$ python3 -q
>>> import numpy as np
>>> np.set_printoptions(precision=2, suppress=True, linewidth=140, floatmode="fixed")
>>> F = np.load("sample18.npy")
>>> F
array([[ 3,  4,  5,  6,  7,  8,  9, 10, 11, 12, 13],
       [14, 15, 16, 17, 18, 19, 20, 21, 22, 23, 24],
       [25, 26, 27, 28, 29, 30, 31, 32, 33, 34, 35],
       [36, 37, 38, 39, 40, 41, 42, 43, 44, 45, 46],
       [47, 48, 49, 50, 51, 52, 53, 54, 55, 56, 57],
       [58, 59, 60, 61, 62, 63, 64, 65, 66, 67, 68]])
>>> # null space of dimension 9
>>> [round(float(x), 2) for x in np.linalg.svd(F, compute_uv=False)[:3]]
[327.09, 11.99, 0.0]
>>> np.argsort(-np.linalg.norm(F, axis=0).round(6), kind="stable")[:3]
array([10,  9,  8])
>>> blk = np.stack([F, 5 * F, F[::-1]])
>>> (blk @ F.T).shape
(3, 6, 6)
>>> np.linalg.matrix_rank(blk.reshape(3, -1))
np.int64(2)
>>> blk.sum(axis=0)
array([[ 76,  83,  90,  97, 104, 111, 118, 125, 132, 139, 146],
       [131, 138, 145, 152, 159, 166, 173, 180, 187, 194, 201],
       [186, 193, 200, 207, 214, 221, 228, 235, 242, 249, 256],
       [241, 248, 255, 262, 269, 276, 283, 290, 297, 304, 311],
       [296, 303, 310, 317, 324, 331, 338, 345, 352, 359, 366],
       [351, 358, 365, 372, 379, 386, 393, 400, 407, 414, 421]])
>>> out = F / np.linalg.norm(F, axis=1, keepdims=True)
>>> gram = out @ out.T
>>> np.linalg.norm(out, axis=1)
array([1.00, 1.00, 1.00, 1.00, 1.00, 1.00])
>>> np.argwhere(np.triu(np.abs(gram) > 0.95, 1))
array([[0, 1],
       [0, 2],
       [0, 3],
       [0, 4],
       [1, 2],
       [1, 3],
       [1, 4],
       [1, 5],
       [2, 3],
       [2, 4],
       [2, 5],
       [3, 4],
       [3, 5],
       [4, 5]])
>>> X = np.load("x.npy")
>>> X
array([[0, 3, 2, 1, 4, 0, 2],
       [3, 0, 3, 2, 1, 4, 0],
       [2, 3, 0, 3, 2, 1, 4],
       [1, 2, 3, 0, 3, 2, 1],
       [4, 1, 2, 3, 0, 3, 2],
       [0, 4, 1, 2, 3, 0, 3],
       [2, 0, 4, 1, 2, 3, 0]])
>>> # symmetric
>>> out = X / np.linalg.norm(X, axis=1, keepdims=True)
>>> gram = out @ out.T
>>> np.argwhere(np.triu(np.abs(gram) > 0.95, 1))
array([], shape=(0, 2), dtype=int64)
>>> gram[5]
array([0.93, 0.26, 0.88, 0.70, 0.44, 1.00, 0.33])
